$ python -q
>>> import numpy as np
>>> from numpy import linalg as LA
>>> np.set_printoptions(suppress=True, linewidth=140)
>>> def rnd(a):
...     return np.round(a, 2) + 0
... 
>>> m1 = np.array([[0.0, 2.0], [2.0, 0.0]])
>>> rnd(LA.norm(m1, "nuc"))
np.float64(4.0)
>>> LA.norm(m1, axis=1).argmax()
np.int64(0)
>>> rnd(LA.norm(m1[0], 1)), rnd(LA.norm(m1[0], np.inf))
(np.float64(2.0), np.float64(2.0))
>>> rnd(LA.norm(m1, 2))
np.float64(2.0)
>>> evals, evecs = LA.eigh(m1)
>>> x = np.array([2, 3])
>>> rnd(evecs * np.maximum(evals, 0) @ evecs.T)
array([[1., 1.],
       [1., 1.]])
>>> rnd(x @ m1 @ x / (x @ x)), evals[0], evals[-1]
(np.float64(1.85), np.float64(-2.0), np.float64(2.0))
>>> (np.sign(evecs[:, -1].round(6)) == np.sign(evecs[0, -1].round(6))).astype(int)
array([1, 1])
>>> proj = np.triu(np.array([[1, 0], [2, 2]]), 1) + np.eye(2)
>>> B = proj @ m1 @ LA.inv(proj)
>>> B
array([[0., 2.],
       [2., 0.]])
>>> rnd(LA.det(B))
np.float64(-4.0)
>>> proj @ m1 - m1 @ proj
array([[0., 0.],
       [0., 0.]])
>>> K = np.load("test6.npy")
>>> K
array([[ 1.39, -2.02, -1.94],
       [ 3.73, -5.73, -5.63],
       [-1.67,  2.49,  2.6 ],
       [-0.77,  1.11,  1.35],
       [-0.16,  0.31,  0.33],
       [-0.36,  0.4 ,  0.46],
       [ 0.01, -0.09,  0.02],
       [ 1.22, -1.98, -1.94],
       [ 0.52, -0.69, -0.78],
       [ 2.69, -4.08, -4.17],
       [-2.94,  4.52,  4.81],
       [-2.4 ,  3.86,  3.79],
       [-0.31,  0.14,  0.18],
       [ 0.1 , -0.36, -0.35],
       [ 1.51, -2.13, -2.07]])
>>> Uu, sig, vt = LA.svd(K, full_matrices=False)
>>> rnd(sig)
array([16.08,  0.34,  0.29])
>>> np.allclose(Uu * sig @ vt, K)
True
>>> rnd(np.sqrt((sig ** 2).sum())), rnd(LA.norm(K))
(np.float64(16.09), np.float64(16.09))
>>> np.abs(Uu[:, 0]).round(6).argmax()
np.int64(1)
>>> blk = np.stack([K, -2 * K, K[::-1]])
>>> blk.shape
(3, 15, 3)
>>> (blk @ K.T).shape
(3, 15, 15)
>>> LA.matrix_rank(blk.reshape(3, -1))
np.int64(2)
>>> B = K / LA.norm(K, axis=1, keepdims=True)
>>> C2 = B @ B.T
>>> rnd(C2[1])
array([ 1.  ,  1.  , -1.  , -1.  , -0.99, -0.99,  0.54,  1.  ,  1.  ,  1.  , -1.  , -1.  , -0.87,  0.97,  1.  ])
>>> rnd(LA.norm(B, axis=1))
array([1., 1., 1., 1., 1., 1., 1., 1., 1., 1., 1., 1., 1., 1., 1.])
>>> proj = K @ LA.solve(K.T @ K, K.T)
>>> rnd(np.trace(proj))
np.float64(3.0)
>>> rnd(LA.eigvalsh(proj))
array([0., 0., 0., 0., 0., 0., 0., 0., 0., 0., 0., 0., 1., 1., 1.])
